$ python -q
>>> import numpy as np
>>> np.set_printoptions(suppress=True, linewidth=200)
>>> def rd(a):
...     return np.round(a, 1) + 0
... 
>>> J = np.loadtxt("x.csv", delimiter=",")
>>> J
array([[ -0.4,  -0.1,   0.7,   0.9],
       [  8. , -30. ,  46. , -30. ],
       [  0. ,  -1.2,   0.4,  -0.8],
       [ -1.4,  -1.8,   0.9,  -0.5],
       [  0.5,   0.6,   0. ,   0.5],
       [ -0.8,  -0.2,   1.9,   1.7],
       [  0. ,   0.9,   1.4,  -3.4],
       [ -0.4,   0.2,   0.6,  -1. ],
       [  1.2,  -0.3,  -0.2,  -0.3],
       [ -1. ,   0.9,  -1.1,  -0.1],
       [  0. ,  -0.5,  -1.3,   0.3],
       [ -0.9,   0.4,   1.8,   0. ],
       [ -0.6,   0. ,  -0.8,   1.6],
       [ -1.7,   0.7,  -1.6,  -1.2],
       [  1.4,  -0.4,  -1. ,   1.2],
       [ -1.7,   0.3,   2.1,   0.5],
       [  1.6,   1.2,   0.3,  -0.5],
       [  0. ,   0. ,   0.1,   0.9],
       [ -0.9,   0.3,   0.5,  -0.1],
       [ -1. ,  -1.4,  -0.4,  -0.1],
       [ -0.2,  -1.2,  -0.6,   1.2]])
>>> Xc = J - J.mean(axis=0)
>>> Uu, sig, Vh = np.linalg.svd(Xc, full_matrices=False)
>>> np.linalg.matrix_rank(Xc)
np.int64(4)
>>> rd(Vh[0] * np.sign(Vh[0, np.abs(Vh[0]).argmax()]))
array([ 0.1, -0.5,  0.7, -0.5])
>>> np.abs(Uu[:, 0]).argmax()
np.int64(1)
>>> rd((sig ** 2).sum() ** 2 / (sig ** 4).sum())
np.float64(1.0)
>>> hat = J @ np.linalg.solve(J.T @ J, J.T)
>>> rd(np.linalg.eigvalsh(hat))
array([0., 0., 0., 0., 0., 0., 0., 0., 0., 0., 0., 0., 0., 0., 0., 0., 0., 1., 1., 1., 1.])
>>> rd(hat @ J[:, 0])
array([-0.4,  8. ,  0. , -1.4,  0.5, -0.8,  0. , -0.4,  1.2, -1. ,  0. , -0.9, -0.6, -1.7,  1.4, -1.7,  1.6,  0. , -0.9, -1. , -0.2])
>>> M = np.load("w.npy")
>>> rd(M)
array([[ 0.9, -0.2,  0.2,  0.1,  0.2],
       [-0.2,  0.4,  0.6,  0.2,  0.6],
       [ 0.2,  0.6,  0.4, -0.2, -0.6],
       [ 0.1,  0.2, -0.2,  0.9, -0.2],
       [ 0.2,  0.6, -0.6, -0.2,  0.4]])
>>> # columns are unit length and at right angles
>>> np.all(np.linalg.eigvalsh(M) > 0)
np.False_
>>> rd(np.linalg.eigvalsh(M).min())
np.float64(-1.0)
>>> w, vecs = np.linalg.eig(M)
>>> rd(M @ vecs[:, 0] - w[0] * vecs[:, 0])
array([0., 0., 0., 0., 0.])
>>> rd(np.linalg.det(M.T))
np.float64(-1.0)
>>> rd(np.linalg.eigvals(M).sum().real)
np.float64(3.0)
>>> w, vecs = np.linalg.eigh(M)
>>> x0 = np.array([2, 1, 1, -2, 2])
>>> rd(vecs * np.abs(w) @ vecs.T)
array([[1., 0., 0., 0., 0.],
       [0., 1., 0., 0., 0.],
       [0., 0., 1., 0., 0.],
       [0., 0., 0., 1., 0.],
       [0., 0., 0., 0., 1.]])
>>> rd(np.linalg.eigvalsh(M[1:, 1:]))
array([-0.9,  1. ,  1. ,  1. ])
>>> rd(x0 @ M @ x0)
np.float64(13.7)
>>> x0 = np.array([1, 3, 3, 0, 1])
>>> rd(np.linalg.det(M))
np.float64(-1.0)
>>> rd(np.linalg.norm(x0)), rd(np.linalg.norm(M @ x0))
(np.float64(4.5), np.float64(4.5))
>>> E = np.load("case9.npy")
>>> rd(E)
array([[  8.6,  -1. ,   3.6,   7.3, -27.3, -14.1,   4.7,   6.8,  10.1],
       [  6.3,  -2. ,   0.6,   1.7, -15.4,  -6.5,   0.8,   4.8,   5.1],
       [  6.1,  -2. ,   0.4,   1.4, -14.7,  -6.1,   0.7,   4.7,   4.8],
       [  6. ,  -2. ,   0.4,   1.3, -14.4,  -6. ,   0.6,   4.7,   4.7],
       [  5.2,  -2.1,  -0.3,   0.1, -11.1,  -4.1,  -0.3,   4. ,   3.4],
       [  4.3,  -2.1,  -0.9,  -0.8,  -7.9,  -2.4,  -0.9,   3.2,   2.3],
       [  4.2,  -2. ,  -0.9,  -0.9,  -7.5,  -2.3,  -0.9,   3.1,   2.2],
       [  4.1,  -2. ,  -1. ,  -1. ,  -7.2,  -2.1,  -1. ,   3.1,   2.1],
       [  2.8,  -1.7,  -1.3,  -1.4,  -4. ,  -0.7,  -1.2,   2.1,   1.1],
       [  2.1,  -1.3,  -1.2,  -1.3,  -2.5,  -0.3,  -1.1,   1.5,   0.7],
       [  1.1,  -0.7,  -0.9,  -0.8,  -1. ,   0. ,  -0.7,   0.8,   0.3],
       [  0.9,  -0.6,  -0.7,  -0.6,  -0.7,   0. ,  -0.6,   0.6,   0.2],
       [  0.5,  -0.3,  -0.4,  -0.4,  -0.4,   0. ,  -0.3,   0.3,   0.1],
       [  0.3,  -0.2,  -0.3,  -0.2,  -0.2,   0. ,  -0.2,   0.2,   0.1],
       [  0. ,   0. ,   0. ,   0. ,   0. ,   0. ,   0. ,   0. ,   0. ],
       [  0. ,   0. ,   0. ,   0. ,   0. ,   0. ,   0. ,   0. ,   0. ],
       [ -0.5,   0.3,   0.5,   0.3,   0.3,   0. ,   0.3,  -0.3,  -0.2],
       [ -0.6,   0.4,   0.7,   0.3,   0.4,   0.1,   0.4,  -0.4,  -0.3],
       [ -1.1,   0.6,   1.3,   0.3,   0.7,   0.4,   0.5,  -0.6,  -0.7],
       [ -1.1,   0.6,   1.4,   0.2,   0.7,   0.4,   0.5,  -0.7,  -0.8],
       [ -1.4,   0.6,   1.9,  -0.1,   1.1,   0.9,   0.4,  -0.8,  -1.3],
       [ -1.8,   0.4,   2.6,  -1.4,   2. ,   2.4,  -0.2,  -1. ,  -2.7],
       [ -1.9,   0.3,   2.7,  -1.8,   2.2,   2.8,  -0.4,  -1. ,  -3. ],
       [ -2. ,   0.1,   3. ,  -2.8,   2.9,   3.8,  -0.9,  -1. ,  -3.8],
       [ -2. ,  -0.1,   3.1,  -3.3,   3.2,   4.3,  -1.2,  -1. ,  -4.2],
       [ -2.1,  -0.4,   3.2,  -4.4,   3.9,   5.4,  -1.8,  -1. ,  -5.1],
       [ -2.1,  -0.5,   3.3,  -4.9,   4.2,   5.9,  -2.1,  -1. ,  -5.5],
       [ -2.1,  -0.6,   3.3,  -5.1,   4.4,   6.1,  -2.2,  -1. ,  -5.7],
       [ -2.2,  -0.9,   3.3,  -6. ,   4.9,   6.9,  -2.7,  -1. ,  -6.3],
       [ -2.2,  -0.9,   3.3,  -6.2,   5. ,   7.1,  -2.8,  -0.9,  -6.5],
       [ -2.2,  -1.6,   3.4,  -8.3,   6.4,   9.2,  -4. ,  -0.9,  -8.1],
       [ -2.2,  -3.9,   3.2, -15.5,  11.2,  16.1,  -8.3,  -0.6, -13.3],
       [ -2.1,  -6.7,   2.4, -24. ,  17.2,  24.2, -13.5,  -0.2, -19.3]])
>>> # rows and columns are dependent
>>> d = np.linalg.norm(E[:, None] - E[None], axis=-1)
>>> rd(np.linalg.norm(E, axis=1))
array([35.5, 19.4, 18.5, 18.2, 14.1, 10.5, 10. ,  9.7,  6.1,  4.4,  2.3,  1.8,  1. ,  0.7,  0. ,  0. ,  1. ,  1.2,  2.3,  2.4,  3.2,  5.5,  6.1,  7.7,  8.6, 10.4, 11.3, 11.7, 13.2, 13.5, 17.2, 30. ,
       45.5])
>>> rd(d[:5, :5])
array([[ 0. , 17.1, 18. , 18.4, 22.9],
       [17.1,  0. ,  0.9,  1.3,  5.8],
       [18. ,  0.9,  0. ,  0.4,  4.9],
       [18.4,  1.3,  0.4,  0. ,  4.5],
       [22.9,  5.8,  4.9,  4.5,  0. ]])
>>> (d + 1e9 * np.eye(33)).round(6).argmin(axis=1)
array([ 1,  2,  3,  2,  5,  6,  7,  6,  9,  8, 11, 10, 13, 12, 15, 14, 17, 16, 19, 18, 19, 22, 21, 24, 23, 26, 27, 26, 29, 28, 29, 30, 31])
>>> np.linalg.matrix_rank(d ** 2)
np.int64(5)
>>> np.unravel_index(d.round(6).argmax(), d.shape)
(np.int64(0), np.int64(32))
>>> mat = np.array([[3, 0, 0, 0, 0],
...     [3, -3, 0, 0, 0],
...     [-1, -3, 0, 0, 0],
...     [1, -3, 0, 3, 0],
...     [-3, -2, -2, 1, 1]])
>>> rng = np.random.default_rng(289)
>>> B = mat + rng.integers(-2, 3, (5, 4)) @ rng.integers(-2, 3, (4, 5))
>>> B
array([[ -1,   1,  10,   2,  -1],
       [  9,  -8,   5,   4,  -5],
       [-11,   4,  -2,  -3,   5],
       [  3,  -6,   0,  12,  -7],
       [  1,  -4, -12,   1,   3]])
>>> B - mat
array([[ -4,   1,  10,   2,  -1],
       [  6,  -5,   5,   4,  -5],
       [-10,   7,  -2,  -3,   5],
       [  2,  -3,   0,   9,  -7],
       [  4,  -2, -10,   0,   2]])
>>> np.abs(B - mat).sum(axis=1)
array([18, 25, 27, 21, 18])
>>> rd(np.linalg.norm(mat, 1)), rd(np.linalg.norm(mat, np.inf))
(np.float64(11.0), np.float64(9.0))
>>> rd(np.linalg.norm(mat) ** 2 / np.linalg.norm(mat, 2) ** 2)
np.float64(2.0)
>>> rd(np.linalg.norm(mat[4] - mat[2]))
np.float64(3.3)
>>> rd(np.linalg.norm(mat, axis=1))
array([3. , 4.2, 3.2, 4.4, 4.4])
>>> rd(np.linalg.norm(mat, 2))
np.float64(6.1)
>>> rd(np.linalg.eigvals(mat))
array([ 1.,  3.,  0., -3.,  3.])
>>> rd(np.linalg.det(mat[::-1]))
np.float64(0.0)
>>> rd(np.linalg.eigvals(mat).sum().real)
np.float64(4.0)
>>> rd(np.linalg.norm(mat, 2) / np.linalg.norm(mat))
np.float64(0.7)
>>> np.argsort(-np.linalg.norm(mat, axis=0).round(6), kind="stable")[:3]
array([1, 0, 3])
>>> np.linalg.matrix_rank(mat, rtol=0.1)
np.int64(4)
>>> [round(float(x), 1) for x in np.linalg.svd(mat, compute_uv=False)[:3]]
[6.1, 5.5, 2.3]
>>> np.linalg.cond(mat) > 100
np.True_
>>> B = np.array([[8, 6, 2, 3, 2, 0, 6, 1, 7, 0],
...     [8, 0, 3, 2, 2, 9, 2, 6, 3, 5],
...     [5, 6, 9, 9, 2, 4, 1, 4, 6, 0]])
>>> feats = B.T @ B
>>> feats
array([[153,  78,  85,  85,  42,  92,  69,  76, 110,  40],
       [ 78,  72,  66,  72,  24,  24,  42,  30,  78,   0],
       [ 85,  66,  94,  93,  28,  63,  27,  56,  77,  15],
       [ 85,  72,  93,  94,  28,  54,  31,  51,  81,  10],
       [ 42,  24,  28,  28,  12,  26,  18,  22,  32,  10],
       [ 92,  24,  63,  54,  26,  97,  22,  70,  51,  45],
       [ 69,  42,  27,  31,  18,  22,  41,  22,  54,  10],
       [ 76,  30,  56,  51,  22,  70,  22,  53,  49,  30],
       [110,  78,  77,  81,  32,  51,  54,  49,  94,  15],
       [ 40,   0,  15,  10,  10,  45,  10,  30,  15,  25]])
>>> # symmetric
>>> np.abs(np.diag(np.linalg.qr(mat)[1])) > 1e-9
array([ True,  True,  True,  True, False])
>>> np.unique(mat.round(6), axis=0).shape
(5, 5)
>>> rd(np.trace(np.linalg.pinv(mat) @ mat))
np.float64(4.0)
>>> np.linalg.lstsq(mat[:-1].T, mat[-1])[2]
np.int32(3)
>>> data = np.loadtxt("mat.csv", delimiter=",")
>>> rd(data)
array([[0.1, 0.1, 0.2, 0.1, 0.1, 0.1],
       [0.1, 0.1, 0.2, 0.1, 0.1, 0.1],
       [0.2, 0.2, 0.4, 0.3, 0.3, 0.2],
       [0.1, 0.1, 0.3, 0.2, 0.2, 0.1],
       [0.1, 0.1, 0.3, 0.2, 0.2, 0.1],
       [0.1, 0.1, 0.2, 0.1, 0.1, 0.1]])
>>> x0 = np.array([0, 1, -3, 9, -6, 2])
>>> rd(data @ x0)
array([0.1, 0.1, 0.2, 0.1, 0.1, 0.1])
>>> rd(np.eye(6) - data)
array([[ 0.9, -0.1, -0.2, -0.1, -0.1, -0.1],
       [-0.1,  0.9, -0.2, -0.1, -0.1, -0.1],
       [-0.2, -0.2,  0.6, -0.3, -0.3, -0.2],
       [-0.1, -0.1, -0.3,  0.8, -0.2, -0.1],
       [-0.1, -0.1, -0.3, -0.2,  0.8, -0.1],
       [-0.1, -0.1, -0.2, -0.1, -0.1,  0.9]])
>>> m1 = np.load("block2.npy")
>>> rd(m1)
array([[-1.9, -1.5, -1.8],
       [-0.4, -2.1,  2.1],
       [-2.3,  1.6,  1.2]])
>>> q, vecs = np.linalg.qr(m1[:, :1])[0], np.linalg.qr(m1[:, 1:])[0]
>>> sig = np.linalg.svd(q.T @ vecs, compute_uv=False)
>>> (sig > 0.9).sum()
np.int64(0)
>>> np.degrees(np.arccos(sig.clip(0, 1)))
array([90.])
>>> rd(np.linalg.norm(q @ q.T - vecs @ vecs.T, 2))
np.float64(1.0)
>>> rd(sig)
array([0.])
>>> f = np.array([3, 4, 0])
>>> rd(np.correlate(m1[1], m1[2], "full"))
array([-0.4, -3. ,  0. ,  8.1, -4.8])
>>> rd(np.polyval(f, m1[1]))
array([-1.1,  4.9, 21.6])
>>> theta = np.radians(36)
>>> R = np.eye(3)
>>> R[1, 1] = R[2, 2] = np.cos(theta)
>>> R[1, 2], R[2, 1] = -np.sin(theta), np.sin(theta)
>>> rd(R)
array([[ 1. ,  0. ,  0. ],
       [ 0. ,  0.8, -0.6],
       [ 0. ,  0.6,  0.8]])
>>> B = m1 @ R.T
>>> rd(np.linalg.svd(m1, compute_uv=False)), rd(np.linalg.svd(B, compute_uv=False))
(array([3., 3., 3.]), array([3., 3., 3.]))
>>> rd(B)
array([[-1.9, -0.1, -2.3],
       [-0.4, -2.9,  0.5],
       [-2.3,  0.6,  1.9]])
>>> np.allclose(np.linalg.norm(m1, axis=1), np.linalg.norm(B, axis=1))
True
>>> def softmax(z):
...     e = np.exp(z - z.max(axis=-1, keepdims=True))
...     return e / e.sum(axis=-1, keepdims=True)
... 
>>> rd(softmax(m1[2]))
array([0. , 0.6, 0.4])
>>> scores = m1 @ m1.T / np.sqrt(3)
>>> rd(softmax(scores))
array([[1., 0., 0.],
       [0., 1., 0.],
       [0., 0., 1.]])
>>> x0 = np.array([1, 3, -3])
>>> rhs = m1 @ x0
>>> b, lr = np.zeros(3), 1 / np.linalg.norm(m1, 2) ** 2
>>> for i in range(8):
...     b -= lr * m1.T @ (m1 @ b - rhs)
...     if i % 2 == 0: print(i, round(np.linalg.norm(m1 @ b - rhs), 1))
... 
0 0.0
2 0.0
4 0.0
6 0.0
>>> rd(np.linalg.cond(m1))
np.float64(1.0)
>>> arr = np.loadtxt("out7.csv", delimiter=",")
>>> arr
array([[-2. ,  1.8, -1.1,  0.5],
       [-2. ,  0.9,  0. , -2. ],
       [ 0.7,  2.1,  1.8,  0.8],
       [ 1.5,  1.6, -1.8,  0.9],
       [ 0.4,  1.9, -2.2, -0.6],
       [-0.5,  1.8, -1.4, -1.9],
       [-1.4,  2.2, -1.4, -0.6],
       [ 0.6,  2.5,  1.5,  0.3],
       [ 1.2, -0.2,  2.6, -0.9],
       [ 1.6,  2. , -0.6, -1.4],
       [ 0.4, -1.6, -2.3, -1. ],
       [ 1.9, -0.8,  1.8,  1.1],
       [ 2.2, -0.2,  2. ,  0.4],
       [-2.2, -0.4, -1.7,  1.1],
       [-1.8, -0.2,  1.4,  1.9],
       [-1.3, -0.8, -1.4, -2.2],
       [-1.3, -1.6, -2. ,  1. ],
       [-1.4,  1.1,  2.4,  0.2],
       [ 1.6,  2. ,  0.4,  1.5],
       [ 2.2, -1.9, -0.7,  0.1],
       [-1.1,  2. ,  0.6, -1.8],
       [-0.3, -0.4, -2.2, -2. ],
       [ 0.5,  0.4, -2.9,  0. ],
       [ 1.5,  1.5, -1.9, -1. ],
       [-0.5,  1.1,  1.8,  2.1],
       [ 2.3, -0.7,  1.2, -1.3],
       [-0.1, -0.3,  0.8, -2.9],
       [-2.1,  1.8,  1. , -0.5],
       [-2.7,  0. ,  0.2,  1.2],
       [ 2. ,  1.5, -0.6,  1.6],
       [ 0.1, -2.2,  0. , -2. ],
       [ 1.2,  1. , -1.7, -1.9],
       [-1.3, -0.4, -1.2,  2.4],
       [-2.8, -1.1, -0.5, -0.1],
       [-1. ,  0.4, -2.8,  0.1],
       [-0.1, -0.6,  2.9, -0.4],
       [ 0.4,  1.6,  1.8,  1.8],
       [ 2. ,  0.5,  1.1,  1.9]])
>>> B = np.c_[arr[:, :2] @ np.array([[1, 0], [1, 1]]), np.array([-4, 3, 5, 4, 3, 5, -5, 1, -3, 4, 4, 5, 2, -4, -1, 3, -3, 2, 4, 1, 3, 1, 0, 1, 0, 1, -2, -5, -5, -3, 4, 1, 3, 5, 1, -1, 1, 3])]
>>> rd(B)
array([[-0.2,  1.8, -4. ],
       [-1.1,  0.9,  3. ],
       [ 2.8,  2.1,  5. ],
       [ 3.1,  1.6,  4. ],
       [ 2.3,  1.9,  3. ],
       [ 1.3,  1.8,  5. ],
       [ 0.8,  2.2, -5. ],
       [ 3.1,  2.5,  1. ],
       [ 1. , -0.2, -3. ],
       [ 3.6,  2. ,  4. ],
       [-1.2, -1.6,  4. ],
       [ 1.1, -0.8,  5. ],
       [ 2. , -0.2,  2. ],
       [-2.6, -0.4, -4. ],
       [-2. , -0.2, -1. ],
       [-2.1, -0.8,  3. ],
       [-2.9, -1.6, -3. ],
       [-0.3,  1.1,  2. ],
       [ 3.6,  2. ,  4. ],
       [ 0.3, -1.9,  1. ],
       [ 0.9,  2. ,  3. ],
       [-0.7, -0.4,  1. ],
       [ 0.9,  0.4,  0. ],
       [ 3. ,  1.5,  1. ],
       [ 0.6,  1.1,  0. ],
       [ 1.6, -0.7,  1. ],
       [-0.4, -0.3, -2. ],
       [-0.3,  1.8, -5. ],
       [-2.7,  0. , -5. ],
       [ 3.5,  1.5, -3. ],
       [-2.1, -2.2,  4. ],
       [ 2.2,  1. ,  1. ],
       [-1.7, -0.4,  3. ],
       [-3.9, -1.1,  5. ],
       [-0.6,  0.4,  1. ],
       [-0.7, -0.6, -1. ],
       [ 2. ,  1.6,  1. ],
       [ 2.5,  0.5,  3. ]])
>>> np.linalg.matrix_rank(B)
np.int64(3)
>>> np.linalg.matrix_rank(np.c_[arr, B])
np.int64(5)
